% python3 -q
>>> import numpy as np
>>> np.set_printoptions(precision=2, suppress=True, linewidth=160, sign=" ")
>>> rd = lambda a: np.round(a, 2) + 0
>>> Y = np.array([[-3, 0, 1], [3, -2, -1], [-2, -1, 1]])
>>> m1 = Y - Y.T
>>> m1
array([[ 0, -3,  3],
       [ 3,  0,  0],
       [-3,  0,  0]])
>>> # antisymmetric, zero diagonal
>>> def softmax(z):
...     e = np.exp(z - z.max(axis=-1, keepdims=True))
...     return e / e.sum(axis=-1, keepdims=True)
... 
>>> rd(softmax(m1[2]))
array([ 0.02,  0.49,  0.49])
>>> S = m1 @ m1.T / np.sqrt(3)
>>> rd(softmax(S + np.triu(np.full(S.shape, -np.inf), 1)))
array([[ 1.  ,  0.  ,  0.  ],
       [ 0.01,  0.99,  0.  ],
       [ 0.01,  0.  ,  0.99]])
>>> rk = np.linalg.matrix_rank(m1)
>>> rk
np.int64(2)
>>> null = np.linalg.svd(m1)[2][rk:].T
>>> rd(null @ null.T)
array([[ 0. ,  0. ,  0. ],
       [ 0. ,  0.5,  0.5],
       [ 0. ,  0.5,  0.5]])
>>> [int(np.linalg.matrix_rank(np.delete(m1, i, axis=0))) for i in range(3)]
[1, 2, 2]
>>> u = np.array([1, 1, 4]) + 0.5
>>> K = np.outer(u, u) / (u @ u)
>>> rd(K)
array([[ 0.09,  0.09,  0.27],
       [ 0.09,  0.09,  0.27],
       [ 0.27,  0.27,  0.82]])
>>> np.argsort(-np.linalg.norm(K, axis=0).round(6), kind="stable")[:3]
array([ 2,  0,  1])
>>> [round(float(x), 2) for x in np.linalg.svd(K, compute_uv=False)[:3]]
[1.0, 0.0, 0.0]
>>> evals, V = np.linalg.eigh(K)
>>> x0 = np.array([2, 2, 0])
>>> rd(np.linalg.eigvalsh(K[1:, 1:]))
array([ 0.  ,  0.91])
>>> rd(V * np.abs(evals) @ V.T)
array([[ 0.09,  0.09,  0.27],
       [ 0.09,  0.09,  0.27],
       [ 0.27,  0.27,  0.82]])
>>> rd(x0 @ K @ x0)
np.float64(1.45)
>>> rd(x0 @ K @ x0 / (x0 @ x0)), rd(evals[0]), evals[-1]
(np.float64(0.18), np.float64(0.0), np.float64(1.0))
>>> U, s, Vh = np.linalg.svd(K)
>>> np.argmax(s[:-1] / (s[1:] + 1e-6)) + 1
np.int64(1)
>>> Y = U[:, :1] @ np.diag(s[:1]) @ Vh[:1]
>>> np.linalg.matrix_rank(Y)
np.int64(1)
>>> rd(np.linalg.norm(K - Y, 2)), rd(s[1])
(np.float64(0.0), np.float64(0.0))
>>> rd(Y)
array([[ 0.09,  0.09,  0.27],
       [ 0.09,  0.09,  0.27],
       [ 0.27,  0.27,  0.82]])
